% ipython --no-banner

In [1]: import numpy as np

In [2]: from numpy import linalg as LA

In [3]: np.set_printoptions(suppress=True, linewidth=160)

In [4]: def rd(a):
   ...:     return np.round(a, 1) + 0
   ...: 

In [5]: J = np.loadtxt("layer0.csv", delimiter=",")

In [6]: rd(J)
Out[6]: 
array([[-0.5,  0.2,  0. , -0.7, -0.4,  0. , -0.3,  0.2, -0.1],
       [ 0.3, -0.3, -0.2, -0.2, -0.2,  0.7, -0.1, -0.1,  0.3],
       [ 0.2, -0.1, -0.4, -0.1,  0.4,  0.1, -0.2,  0.6, -0.4],
       [ 0.6,  0.1,  0.1, -0.2, -0.4, -0.3,  0.3,  0.3,  0.2],
       [ 0.1, -0.4, -0.4,  0.2, -0.4, -0.5, -0.4, -0.3, -0.1],
       [-0.2, -0.3,  0.5,  0.4, -0.2,  0.1, -0.3,  0.5,  0.2],
       [ 0.1, -0.5,  0.3, -0.5,  0.5, -0.2, -0.1, -0.1,  0.3],
       [-0.5, -0.2, -0.5,  0. ,  0. , -0.1,  0.5,  0.3,  0.5],
       [ 0.1,  0.5, -0.2,  0.1,  0.2, -0.1, -0.5,  0. ,  0.6]])

In [7]: rd((J - J.T) / 2)
Out[7]: 
array([[ 0. ,  0. , -0.1, -0.7, -0.2,  0.1, -0.2,  0.3, -0.1],
       [ 0. ,  0. , -0.1, -0.1,  0.1,  0.5,  0.2,  0. , -0.1],
       [ 0.1,  0.1,  0. , -0.1,  0.4, -0.2, -0.3,  0.5, -0.1],
       [ 0.7,  0.1,  0.1,  0. , -0.3, -0.4,  0.4,  0.2,  0.1],
       [ 0.2, -0.1, -0.4,  0.3,  0. , -0.1, -0.4, -0.2, -0.1],
       [-0.1, -0.5,  0.2,  0.4,  0.1,  0. , -0.1,  0.3,  0.2],
       [ 0.2, -0.2,  0.3, -0.4,  0.4,  0.1,  0. , -0.3,  0.4],
       [-0.3,  0. , -0.5, -0.2,  0.2, -0.3,  0.3,  0. ,  0.2],
       [ 0.1,  0.1,  0.1, -0.1,  0.1, -0.2, -0.4, -0.2,  0. ]])

In [8]: rd(LA.matrix_power(J, 2))
Out[8]: 
array([[-0.3,  0. , -0.1,  0.5,  0.4,  0.6,  0.2, -0.1, -0.1],
       [-0.4,  0.3,  0.6,  0.3, -0.1,  0. , -0.4,  0.3,  0.2],
       [-0.6, -0.3, -0.1,  0.1, -0.5, -0.2,  0.4, -0.1,  0.1],
       [-0.5,  0.2, -0.2, -0.7,  0.3,  0.1,  0. ,  0.1,  0.2],
       [ 0. ,  0.7,  0.3, -0.1, -0.1, -0.1,  0.4, -0.3, -0.3],
       [ 0.1,  0.3, -0.4,  0.2,  0.1, -0.2,  0.4,  0.7,  0.1],
       [-0.2,  0.2, -0.4,  0.2,  0.2, -0.5, -0.5, -0.2, -0.4],
       [ 0.1,  0. ,  0.1,  0.1,  0.4, -0.4,  0.1, -0.4,  0.7],
       [ 0.1,  0.4, -0.5,  0.1, -0.5,  0.3, -0.2, -0.2,  0.4]])

In [9]: rd((J + J.T) / 2)
Out[9]: 
array([[-0.5,  0.2,  0.1,  0. , -0.2, -0.1, -0.1, -0.1,  0. ],
       [ 0.2, -0.3, -0.2, -0.1, -0.3,  0.2, -0.3, -0.2,  0.4],
       [ 0.1, -0.2, -0.4,  0. ,  0. ,  0.3,  0. ,  0.1, -0.3],
       [ 0. , -0.1,  0. , -0.2, -0.1,  0. , -0.1,  0.2,  0.1],
       [-0.2, -0.3,  0. , -0.1, -0.4, -0.4,  0.1, -0.1,  0. ],
       [-0.1,  0.2,  0.3,  0. , -0.4,  0.1, -0.3,  0.2,  0. ],
       [-0.1, -0.3,  0. , -0.1,  0.1, -0.3, -0.1,  0.2, -0.1],
       [-0.1, -0.2,  0.1,  0.2, -0.1,  0.2,  0.2,  0.3,  0.2],
       [ 0. ,  0.4, -0.3,  0.1,  0. ,  0. , -0.1,  0.2,  0.6]])

In [10]: rd(LA.det(J))
Out[10]: np.float64(1.0)

In [11]: rd(np.abs(LA.eigvals(J)).max())
Out[11]: np.float64(1.0)

In [12]: np.allclose(J, J.T)
Out[12]: False

In [13]: rd(J @ J)
Out[13]: 
array([[-0.3,  0. , -0.1,  0.5,  0.4,  0.6,  0.2, -0.1, -0.1],
       [-0.4,  0.3,  0.6,  0.3, -0.1,  0. , -0.4,  0.3,  0.2],
       [-0.6, -0.3, -0.1,  0.1, -0.5, -0.2,  0.4, -0.1,  0.1],
       [-0.5,  0.2, -0.2, -0.7,  0.3,  0.1,  0. ,  0.1,  0.2],
       [ 0. ,  0.7,  0.3, -0.1, -0.1, -0.1,  0.4, -0.3, -0.3],
       [ 0.1,  0.3, -0.4,  0.2,  0.1, -0.2,  0.4,  0.7,  0.1],
       [-0.2,  0.2, -0.4,  0.2,  0.2, -0.5, -0.5, -0.2, -0.4],
       [ 0.1,  0. ,  0.1,  0.1,  0.4, -0.4,  0.1, -0.4,  0.7],
       [ 0.1,  0.4, -0.5,  0.1, -0.5,  0.3, -0.2, -0.2,  0.4]])

In [14]: rd(np.trace(J))
Out[14]: np.float64(-1.1)

In [15]: M = np.loadtxt("case14.csv", delimiter=",")

In [16]: M
Out[16]: 
array([[-0.9, -3.7,  1.6,  0.4],
       [-3.6,  2.1, -0.7,  0.9],
       [-0.4, -3.6,  1.5,  1.2],
       [ 1.7, -3.3,  0.5, -4.4],
       [ 6.7, -1.9,  1.2, -3.5],
       [-1.8, -1.1,  0.5,  1.2],
       [-1.4, -2.3, -5. , -1.4],
       [ 1.3,  0.1, -2. , -3.2],
       [ 0.3, -1.7,  0.7,  0.8],
       [ 0.3, -0.7,  2.1, -4. ],
       [ 0. , -2.1,  0.3,  3.5],
       [-1.8,  1.6, -0.2,  2.1],
       [-3.8, -2.2,  1.6, -3.1],
       [-1.8,  0.3, -1.3,  0.7],
       [-1.3,  2. ,  0.5,  0.9],
       [ 1.4, -1. ,  0.9, -0.2],
       [ 2.1,  0.6, -2.6, -0.7],
       [ 1.3, -1.3,  3.3, -0.1],
       [-2.9, -0.4,  1.9, -0.1],
       [ 3. , -0.4, -1. ,  2.4],
       [ 2.8, -2.5,  3.3, -2.2],
       [ 1.5, -2.8, -2.5, -2. ],
       [ 2.4, -4.3,  0. ,  1.2],
       [-2.1,  1.7, -1.6, -1.6],
       [ 0.8,  0.9,  2.2, -0.4],
       [ 3.5, -2.3,  1.4, -6. ],
       [ 3.9,  1.8, -2.9,  0.7],
       [ 1.2, -4.7, -2.3,  0.2],
       [-1.9, -0.2,  0.4, -0.2],
       [ 1. ,  4.6, -5.2, -4. ],
       [-4.1, -1.4,  3.2,  2.1],
       [ 2.5, -2.2,  0.3, -6.2],
       [ 2.6,  1.7,  1.7, -4.4],
       [ 2.3,  1.2,  8.2, -7.9],
       [-2.7, -1.3,  0.7,  1. ],
       [ 1.9,  0.8, -0.9, -0.9],
       [ 0.8, -2.7, -2.2,  5.7],
       [ 1.3, -0.9, -6.4, -1.3],
       [ 0.3, -0.8, -1.6,  0.2],
       [ 2.2,  3.4,  0.4, -1.9]])

In [17]: Ac = (M - M.mean(axis=0)) / M.std(axis=0)

In [18]: rd(Ac.std(axis=0))
Out[18]: array([1., 1., 1., 1.])

In [19]: np.argwhere(np.abs(Ac) > 2)
Out[19]: 
array([[ 4,  0],
       [29,  1],
       [29,  2],
       [33,  2],
       [33,  3],
       [36,  3],
       [37,  2]])

In [20]: b = LA.lstsq(np.delete(Ac, 3, axis=1), Ac[:, 3])[0]

In [21]: np.abs(b).argmax()
Out[21]: np.int64(0)

In [22]: rd(1 - np.var(Ac[:, 3] - np.delete(Ac, 3, axis=1) @ b))
Out[22]: np.float64(0.2)

In [23]: W2 = M[[22, 16]].astype(float)

In [24]: for _ in range(7):
    ...:     z = LA.norm(M[:, None] - W2, axis=-1).argmin(axis=1)
    ...:     W2 = np.array([M[z == j].mean(axis=0) for j in range(2)])
    ...: 

In [25]: z
Out[25]: array([0, 0, 0, 1, 1, 0, 0, 1, 0, 1, 0, 0, 0, 0, 0, 0, 1, 0, 0, 0, 1, 1, 0, 0, 0, 1, 1, 0, 0, 1, 0, 1, 1, 1, 0, 1, 0, 1, 0, 1])

In [26]: np.bincount(z)
Out[26]: array([24, 16])

In [27]: K = np.load("arr.npy")

In [28]: K
Out[28]: 
array([[ 3,  0,  1,  2,  0,  0,  3,  2,  2,  1],
       [ 4,  0,  3,  4,  3,  3,  4,  2,  2,  4],
       [ 7,  0,  4,  5,  3,  4,  5,  3,  5,  7],
       [ 9,  0,  5,  8,  6,  5,  8,  5,  6, 10],
       [10,  0,  5, 10,  8,  6, 11,  5,  9, 11],
       [13,  0,  8, 13, 11,  8, 13,  8, 12, 11],
       [15,  1,  9, 16, 14,  9, 15, 10, 12, 12],
       [18,  4, 10, 18, 16, 10, 18, 11, 13, 14],
       [18,  4, 11, 19, 18, 12, 18, 13, 16, 14],
       [19,  5, 12, 20, 19, 12, 19, 15, 16, 17],
       [19,  5, 15, 21, 20, 12, 21, 18, 19, 20],
       [22,  5, 15, 21, 21, 14, 23, 19, 19, 22],
       [23,  7, 18, 23, 22, 17, 24, 21, 21, 23],
       [23,  9, 19, 26, 22, 20, 27, 22, 22, 26],
       [24, 11, 20, 28, 24, 22, 28, 23, 25, 27],
       [27, 13, 21, 29, 27, 22, 28, 24, 25, 30],
       [28, 13, 21, 30, 30, 25, 29, 26, 25, 30],
       [31, 15, 23, 31, 31, 25, 29, 26, 28, 33],
       [34, 18, 23, 34, 31, 25, 31, 26, 31, 33],
       [34, 20, 24, 37, 33, 26, 32, 26, 32, 36],
       [36, 21, 24, 38, 36, 28, 35, 27, 35, 39],
       [36, 24, 26, 40, 38, 29, 35, 27, 36, 39],
       [37, 27, 28, 40, 39, 30, 35, 29, 39, 40],
       [37, 29, 31, 42, 42, 33, 36, 29, 42, 43],
       [38, 31, 31, 42, 43, 36, 39, 31, 44, 46],
       [40, 33, 32, 45, 45, 38, 40, 31, 46, 48],
       [42, 33, 32, 48, 47, 40, 40, 34, 49, 49],
       [44, 34, 33, 49, 49, 40, 42, 34, 52, 50],
       [45, 36, 33, 52, 51, 40, 45, 35, 54, 53],
       [48, 36, 33, 52, 54, 40, 45, 35, 55, 55],
       [51, 37, 36, 53, 54, 40, 48, 37, 55, 55],
       [52, 37, 36, 56, 55, 40, 50, 40, 57, 58],
       [54, 38, 39, 58, 56, 43, 50, 43, 59, 59],
       [57, 38, 39, 58, 59, 46, 52, 44, 61, 62],
       [59, 41, 41, 58, 60, 46, 52, 45, 62, 62],
       [62, 42, 41, 60, 61, 47, 55, 47, 65, 63],
       [65, 43, 44, 61, 62, 47, 57, 49, 66, 66],
       [65, 46, 46, 62, 64, 49, 59, 51, 67, 66]])

In [29]: B = np.c_[K[:, :1] @ np.array([[-9]]), np.array([-1, 0, -2, 3, 3, -2, -3, 1, 1, 3, -3, 1, -3, -1, 0, 2, 1, 0, -2, 1, -3, -1, 1, -3, 2, 3, 0, 0, 0, 2, 0, 3, 0, 0, 3, 0, -1, -2])]

In [30]: B
Out[30]: 
array([[ -27,   -1],
       [ -36,    0],
       [ -63,   -2],
       [ -81,    3],
       [ -90,    3],
       [-117,   -2],
       [-135,   -3],
       [-162,    1],
       [-162,    1],
       [-171,    3],
       [-171,   -3],
       [-198,    1],
       [-207,   -3],
       [-207,   -1],
       [-216,    0],
       [-243,    2],
       [-252,    1],
       [-279,    0],
       [-306,   -2],
       [-306,    1],
       [-324,   -3],
       [-324,   -1],
       [-333,    1],
       [-333,   -3],
       [-342,    2],
       [-360,    3],
       [-378,    0],
       [-396,    0],
       [-405,    0],
       [-432,    2],
       [-459,    0],
       [-468,    3],
       [-486,    0],
       [-513,    0],
       [-531,    3],
       [-558,    0],
       [-585,   -1],
       [-585,   -2]])

In [31]: LA.matrix_rank(np.c_[K, B])
Out[31]: np.int64(11)
